$ python3 -q
>>> import numpy as np
>>> from numpy import linalg as LA
>>> np.set_printoptions(suppress=True, linewidth=120)
>>> def rd(a):
...     return np.round(a, 2) + 0
... 
>>> rng = np.random.default_rng(99)
>>> A = rng.normal(size=(14, 10)) + 10 * np.array([3, 7, 4, 6, 1, 1, 7, 8, 0, 2])
>>> print(rd(A))
[[30.08 69.54 40.05 60.69  8.24 11.68 69.54 79.4  -1.05 20.93]
 [30.67 71.24 40.89 60.26 10.33 10.94 69.12 79.95  0.38 19.55]
 [30.72 69.65 40.67 60.14 10.46  8.48 69.14 81.34  0.18 19.92]
 [30.96 70.75 39.95 59.36 11.96 10.69 68.43 80.84  0.77 20.81]
 [29.6  71.47 39.25 61.21 10.29 11.7  69.61 80.7   0.84 19.68]
 [30.01 69.59 40.48 60.69  9.71 10.35 69.42 79.48 -1.92 18.83]
 [29.33 70.11 41.52 60.27 10.09 10.35 68.6  80.05 -0.87 19.43]
 [32.04 71.85 40.98 60.54 10.5   9.03 68.74 80.33 -0.45 19.22]
 [29.92 69.93 40.19 59.26 10.02  8.76 71.23 81.52 -1.1  20.43]
 [29.78 70.11 40.06 61.19 10.55  9.13 70.08 79.98 -0.8  20.2 ]
 [29.98 71.36 39.81 60.44  7.75  8.32 70.33 80.13  0.91 18.85]
 [29.72 67.51 39.16 59.57  9.9   9.45 70.95 78.55 -1.28 20.46]
 [29.62 71.34 40.69 60.33  8.29  9.38 70.27 79.36  0.28 20.3 ]
 [29.17 68.89 40.97 60.05 10.05 10.96 71.73 77.19  1.45 21.  ]]
>>> x = np.array([1, 1, 1, 1, 1, 1, 1, 0, 1, 2])
>>> h1 = np.maximum(A @ x, 0)
>>> print(np.tanh(A @ x))
[1. 1. 1. 1. 1. 1. 1. 1. 1. 1. 1. 1. 1. 1.]
>>> print(rd(np.abs(LA.svd(A)[2][-1])))
[0.37 0.5  0.14 0.07 0.19 0.26 0.14 0.28 0.33 0.52]
>>> print(round(np.log10(LA.cond(A))))
3
>>> proj = A @ LA.solve(A.T @ A, A.T)
>>> print(rd(LA.eigvalsh(proj)))
[0. 0. 0. 0. 1. 1. 1. 1. 1. 1. 1. 1. 1. 1.]
>>> print(rd(np.trace(proj)))
10.0
>>> print(np.allclose(proj @ proj, proj))
True
>>> print(rd(np.diag(proj)))
[0.92 0.34 0.85 0.66 0.79 0.58 0.7  0.74 0.81 0.77 0.75 0.58 0.63 0.9 ]
>>> print(rd(proj @ A[:, 4]))
[ 8.24 10.33 10.46 11.96 10.29  9.71 10.09 10.5  10.02 10.55  7.75  9.9   8.29 10.05]
>>> feats = np.loadtxt("test1.csv", delimiter=",")
>>> print(feats)
[[0. 1. 2. 1. 1. 3. 1. 1. 3. 2.]
 [0. 0. 1. 3. 0. 3. 2. 3. 2. 3.]
 [0. 0. 0. 0. 3. 2. 2. 0. 2. 0.]
 [0. 0. 0. 0. 2. 2. 1. 3. 3. 3.]
 [0. 0. 0. 0. 0. 3. 2. 2. 3. 1.]
 [0. 0. 0. 0. 0. 0. 0. 0. 2. 0.]
 [0. 0. 0. 0. 0. 0. 0. 2. 3. 3.]
 [0. 0. 0. 0. 0. 0. 0. 0. 1. 2.]
 [0. 0. 0. 0. 0. 0. 0. 0. 0. 3.]
 [0. 0. 0. 0. 0. 0. 0. 0. 0. 0.]]
>>> blk = np.stack([feats, -2 * feats, feats[::-1]])
>>> print((blk @ feats.T).shape)
(3, 10, 10)
>>> print(blk.sum(axis=0))
[[ 0. -1. -2. -1. -1. -3. -1. -1. -3. -2.]
 [ 0.  0. -1. -3.  0. -3. -2. -3. -2.  0.]
 [ 0.  0.  0.  0. -3. -2. -2.  0. -1.  2.]
 [ 0.  0.  0.  0. -2. -2. -1. -1.  0.  0.]
 [ 0.  0.  0.  0.  0. -3. -2. -2. -1. -1.]
 [ 0.  0.  0.  0.  0.  3.  2.  2.  1.  1.]
 [ 0.  0.  0.  0.  2.  2.  1.  1.  0.  0.]
 [ 0.  0.  0.  0.  3.  2.  2.  0.  1. -2.]
 [ 0.  0.  1.  3.  0.  3.  2.  3.  2.  0.]
 [ 0.  1.  2.  1.  1.  3.  1.  1.  3.  2.]]
>>> print(LA.matrix_rank(blk.reshape(3, -1)))
2
>>> print(LA.matrix_rank(blk))
[8 8 8]
>>> out = feats + rng.integers(-2, 3, (10, 8)) @ rng.integers(-2, 3, (8, 10))
>>> print(out)
[[ -5.   1.  18.  -2. -10.   8.  -8.   3.  -1.   3.]
 [  9.  12.   1.  -4.   1.   9.  -8.  -6.   4.  -8.]
 [  3.   6.   0.  -8.   8.   8.  -2.   2.  -5.   0.]
 [ -4.   2.  14.  -2.  -8.   4.   3.   3.  -5.   5.]
 [ -3.   5.   0. -10.  -6.  14.  -7.  -5.  -2.   0.]
 [  7.   8.   8.  -1.   1.   2.  -6.  -2.   5.  -6.]
 [ -1.  -3.   3.   2.  -2.   0.   2.  -1.  -2.   9.]
 [ -5. -11. -16.   3.   2.  -3.   7.  -4.   1.   5.]
 [ -2.  -1.   0.  -2.  -1.   1.  -5.   4.   3.  -1.]
 [  5.   3.  -9.   4.   8.  -6.   2.   4.   8.   2.]]
>>> print(np.abs(out - feats).sum(axis=1))
[56. 67. 41. 46. 57. 44. 27. 54. 23. 51.]
>>> X = np.load("mat.npy")
>>> print(X)
[[-4.41 -1.96 -1.32]
 [-0.41 -4.6   1.91]
 [-3.89 -3.08  0.64]
 [-4.66 -1.69  0.63]
 [ 3.06 -2.73 -2.87]
 [ 3.31  3.55 -1.22]
 [-4.58 -1.79 -0.89]
 [-3.99  3.01 -0.19]
 [ 2.34 -3.05 -3.2 ]
 [ 0.5  -2.54 -4.28]
 [ 4.32 -2.4   0.76]
 [-1.59 -3.6  -3.08]
 [-1.23 -3.51 -3.34]
 [ 0.78 -4.82  1.06]
 [-4.59 -1.44  1.38]
 [-3.4   1.7   3.25]
 [ 1.32 -2.92  3.84]]
>>> D = LA.norm(X[:, None] - X[None], axis=-1)
>>> print(D.mean(axis=1).argmax())
5
>>> print((D + 1e9 * np.eye(17)).round(6).argmin(axis=1))
[ 6 13  3 14  8 10  0 15  4  8  4 12 11  1  3  7  1]
>>> print(np.unravel_index(D.round(6).argmax(), D.shape))
(np.int64(2), np.int64(5))
>>> print(D[3].round(6).argsort(kind="stable")[:4])
[ 3 14  6  2]
>>> print(np.flatnonzero(D[3] < D.mean() / 2))
[ 0  2  3  6 14]
>>> print(LA.matrix_rank(D ** 2))
5
>>> W0 = np.array([[-1, 0, 0, 0, 0, 0, 0, 0],
...     [-2, 1, 0, 0, 0, 0, 0, 0],
...     [1, 2, 2, 0, 0, 0, 0, 0],
...     [1, -2, -1, -1, 0, 0, 0, 0],
...     [2, 1, -1, 0, -1, 0, 0, 0],
...     [0, 0, -2, 2, 1, 1, 0, 0],
...     [-1, 1, 2, -1, -2, -2, 2, 0],
...     [-1, -1, 1, -2, 2, 0, -2, -2]])
>>> print(W0)
[[-1  0  0  0  0  0  0  0]
 [-2  1  0  0  0  0  0  0]
 [ 1  2  2  0  0  0  0  0]
 [ 1 -2 -1 -1  0  0  0  0]
 [ 2  1 -1  0 -1  0  0  0]
 [ 0  0 -2  2  1  1  0  0]
 [-1  1  2 -1 -2 -2  2  0]
 [-1 -1  1 -2  2  0 -2 -2]]
>>> idx = rng.permutation(8)
>>> print(idx)
[6 3 5 1 7 0 4 2]
>>> out = W0[idx][:, idx]
>>> print(out)
[[ 2 -1 -2  1  0 -1 -2  2]
 [ 0 -1  0 -2  0  1  0 -1]
 [ 0  2  1  0  0  0  1 -2]
 [ 0  0  0  1  0 -2  0  0]
 [-2 -2  0 -1 -2 -1  2  1]
 [ 0  0  0  0  0 -1  0  0]
 [ 0  0  0  1  0  2 -1 -1]
 [ 0  0  0  2  0  1  0  2]]
>>> print(rd(LA.det(out)), rd(LA.det(W0[idx])))
8.0 8.0
>>> print(np.allclose(out, W0))
False
